>>> import numpy as np
>>> from numpy import linalg as LA
>>> np.set_printoptions(suppress=True, linewidth=200)
>>> t = np.deg2rad(30)
>>> M = np.eye(3)
>>> M[np.ix_([1, 2], [1, 2])] = [[np.cos(t), -np.sin(t)], [np.sin(t), np.cos(t)]]
>>> M.round(4)
array([[ 1.   ,  0.   ,  0.   ],
       [ 0.   ,  0.866, -0.5  ],
       [ 0.   ,  0.5  ,  0.866]])
>>> rng = np.random.default_rng(695)
>>> labels = rng.permutation(3)
>>> labels
array([1, 2, 0])
>>> Y = M[labels][:, labels]
>>> round(np.trace(Y), 4)
np.float64(2.7321)
>>> np.round(np.sort(np.abs(LA.eigvals(Y))), 4)
array([1., 1., 1.])
>>> np.allclose(Y, M)
False
>>> Y.round(4)
array([[ 0.866, -0.5  ,  0.   ],
       [ 0.5  ,  0.866,  0.   ],
       [ 0.   ,  0.   ,  1.   ]])
>>> T = np.stack([Y, 2 * Y, Y[::-1]])
>>> (T @ Y.T).shape
(3, 3, 3)
>>> T.shape
(3, 3, 3)
>>> LA.matrix_rank(T.reshape(3, -1))
np.int64(2)
>>> np.round(LA.norm(T, axis=(1, 2)), 4)
array([1.7321, 3.4641, 1.7321])
>>> np.einsum("bij,cij->bc", T, T)
array([[ 3.,  6.,  1.],
       [ 6., 12.,  2.],
       [ 1.,  2.,  3.]])
>>> cov = M.T @ M
>>> cov.round(4) + 0
array([[1., 0., 0.],
       [0., 1., 0.],
       [0., 0., 1.]])
>>> np.allclose(cov, cov.T)
True
>>> (M @ M.T).shape
(3, 3)
>>> LA.matrix_rank(cov)
np.int64(3)
>>> W0 = np.array([[0, 3, 0, 3], [-1, 0, 2, -3], [1, -2, 3, 2], [3, 0, 1, -1]]) * (rng.random((4, 4)) < 0.3)
>>> W0
array([[0, 0, 0, 0],
       [0, 0, 0, 0],
       [0, 0, 0, 0],
       [0, 0, 0, 0]])
>>> round(float(LA.det(M)), 4)
1.0
>>> np.round(np.sort(LA.eigvals(M).real), 4)
array([0.866, 0.866, 1.   ])
>>> np.flatnonzero(LA.matrix_power((M != 0) + (M.T != 0) + np.eye(3), 3)[1])
array([1, 2])
>>> mat = np.load("test9.npy")
>>> mat.round(4)
array([[-1.9353,  0.3194,  0.1352],
       [ 0.3194, -0.0918,  0.1718],
       [ 0.1352,  0.1718, -0.9728]])
>>> ev, V = LA.eigh(mat)
>>> round(float(ev.sum()), 4), round(float(np.trace(mat)), 4)
(-3.0, -3.0)
>>> np.abs(V[:, -1]).round(6).argmax()
np.int64(1)
>>> np.unique(ev.round(6) + 0, return_counts=True)[1]
array([1, 1, 1])
>>> np.round(V.T @ mat @ V, 4) + 0
array([[-2.,  0.,  0.],
       [ 0., -1.,  0.],
       [ 0.,  0.,  0.]])
>>> t = np.radians(45)
>>> R = np.eye(3)
>>> R[2, 2] = R[0, 0] = np.cos(t)
>>> R[2, 0], R[0, 2] = -np.sin(t), np.sin(t)
>>> R.round(4)
array([[ 0.7071,  0.    ,  0.7071],
       [ 0.    ,  1.    ,  0.    ],
       [-0.7071,  0.    ,  0.7071]])
>>> Y = mat @ R.T
>>> np.allclose(LA.norm(mat, axis=1), LA.norm(Y, axis=1))
True
>>> np.round(LA.svd(mat, compute_uv=False), 4) + 0, np.round(LA.svd(Y, compute_uv=False), 4) + 0
(array([2., 1., 0.]), array([2., 1., 0.]))
>>> np.round(np.abs(Y - mat).max(axis=0), 4)
array([0.7275, 0.    , 1.3289])
>>> x = np.array([0, 3, 3])
>>> np.round(np.abs(LA.eigvals(M)), 4)
array([1., 1., 1.])
>>> np.round(M.T @ (M @ x), 4)
array([0., 3., 3.])
>>> [p for p in range(1, 25) if np.allclose(LA.matrix_power(M, p), np.eye(3))]
[12, 24]
>>> labels = rng.permutation(3)
>>> labels
array([0, 2, 1])
>>> Y = mat[labels][:, labels]
>>> np.allclose(Y, mat)
False
>>> U, s, VT = LA.svd(mat)
>>> s.round(4) + 0
array([2., 1., 0.])
>>> Y = U[:, :2] @ np.diag(s[:2]) @ VT[:2]
>>> np.round(np.abs(mat - Y).max(), 4)
np.float64(0.0)
>>> round(LA.norm(mat - Y, 2), 4), np.round(s[2], 4)
(np.float64(0.0), np.float64(0.0))
>>> LA.matrix_rank(mat, rtol=0.05)
np.int64(2)
>>> A = np.array([[-1, -1, -1, -1],
...     [-1, -2, -2, -2],
...     [-1, -2, -3, -3],
...     [-1, -2, -3, -4]])
>>> ev, V = LA.eigh(A)
>>> x = np.array([5, 4, 1, 4])
>>> np.abs(A).sum(axis=1).max(), round(float(np.abs(ev).max()), 4)
(np.int64(10), 8.2909)
>>> V * np.maximum(ev, 0) @ V.T
array([[0., 0., 0., 0.],
       [0., 0., 0., 0.],
       [0., 0., 0., 0.],
       [0., 0., 0., 0.]])
>>> round(x @ A @ x / (x @ x), 4), round(ev[0], 4), np.round(ev[-1], 4)
(np.float64(-5.4828), np.float64(-8.2909), np.float64(-0.2831))
>>> ev, V = LA.eig(A)
>>> round(float(np.prod(ev)), 4)
1.0
>>> np.round(np.sort(LA.eigvals(LA.inv(A))), 4)
array([-3.5321, -2.3473, -1.    , -0.1206])
>>> ev.round(4)
array([-8.2909, -1.    , -0.426 , -0.2831])
>>> Q = A.astype(float).copy()
>>> for j in range(4):
...     Q[:, j] -= Q[:, :j] @ (Q[:, :j].T @ Q[:, j])
...     Q[:, j] /= LA.norm(Q[:, j])
... 
>>> np.round(Q.T @ A, 4) + 0
array([[2.    , 3.5   , 4.5   , 5.    ],
       [0.    , 0.866 , 1.4434, 1.7321],
       [0.    , 0.    , 0.8165, 1.2247],
       [0.    , 0.    , 0.    , 0.7071]])
>>> Q.round(4) + 0
array([[-0.5   ,  0.866 ,  0.    ,  0.    ],
       [-0.5   , -0.2887,  0.8165,  0.    ],
       [-0.5   , -0.2887, -0.4082,  0.7071],
       [-0.5   , -0.2887, -0.4082, -0.7071]])
>>> np.round(LA.eigvals(A), 4)
array([-8.2909, -1.    , -0.426 , -0.2831])
>>> r0 = np.array([-5, 2, 0, 3]) + 0.5
>>> arr = np.outer(r0, r0) / (r0 @ r0)
>>> arr.round(4)
array([[ 0.5192, -0.2885, -0.0577, -0.4038],
       [-0.2885,  0.1603,  0.0321,  0.2244],
       [-0.0577,  0.0321,  0.0064,  0.0449],
       [-0.4038,  0.2244,  0.0449,  0.3141]])
>>> np.allclose(arr @ arr.T, arr.T @ arr)
True
>>> np.round(np.sort(np.abs(LA.eigvals(arr))), 4) + 0
array([0., 0., 0., 1.])
>>> np.trace(arr)
np.float64(1.0)
>>> round(LA.det(arr), 4)
np.float64(0.0)
>>> LA.determinant(arr)
Traceback (most recent call last):
  File "<python-input-83>", line 1, in <module>
    LA.determinant(arr)
    ^^^^^^^^^^^^^^
AttributeError: module 'numpy.linalg' has no attribute 'determinant'
>>> U, s, VT = LA.svd(arr)
>>> np.argmax(s[:-1] / (s[1:] + 1e-6)) + 1
np.int64(1)
>>> Y = U[:, :1] @ np.diag(s[:1]) @ VT[:1]
>>> LA.matrix_rank(arr, rtol=0.05)
np.int64(1)
>>> Y.round(4)
array([[ 0.5192, -0.2885, -0.0577, -0.4038],
       [-0.2885,  0.1603,  0.0321,  0.2244],
       [-0.0577,  0.0321,  0.0064,  0.0449],
       [-0.4038,  0.2244,  0.0449,  0.3141]])
>>> cov = arr.T @ arr
>>> np.allclose(cov, cov.T)
True
>>> F = np.loadtxt("x.csv", delimiter=",")
>>> F
array([[ 0.0224,  0.0431,  0.0125],
       [ 1.2357,  0.8193,  0.8268],
       [-0.2465, -0.1344, -0.1729],
       [ 2.0891,  1.393 ,  1.3917],
       [ 3.7901,  2.5294,  2.5359],
       [ 0.566 ,  0.3586,  0.3491],
       [-0.6192, -0.3805, -0.41  ],
       [-5.637 , -3.7477, -3.739 ],
       [ 1.226 ,  0.8018,  0.77  ],
       [ 0.5616,  0.3793,  0.3862],
       [ 2.8256,  1.8523,  1.8478],
       [-2.5284, -1.6847, -1.6885],
       [ 1.7774,  1.2011,  1.2092],
       [-0.0427, -0.0314, -0.0427],
       [ 0.3939,  0.2819,  0.2539],
       [-2.2588, -1.5467, -1.5364],
       [ 1.9005,  1.3255,  1.2914],
       [-3.2756, -2.1896, -2.2054],
       [-0.8884, -0.5814, -0.6192],
       [-2.7042, -1.7882, -1.7401],
       [-1.3065, -0.847 , -0.8929],
       [ 0.5533,  0.3718,  0.3428]])
>>> Q, R = LA.qr(F)
>>> np.allclose(R.T @ R, F.T @ F)
True
>>> np.round(np.abs(np.diag(R)), 4)
array([10.0929,  0.1056,  0.104 ])
>>> R.round(4)
array([[-10.0929,  -6.7269,  -6.7151],
       [  0.    ,   0.1056,   0.0519],
       [  0.    ,   0.    ,   0.104 ]])
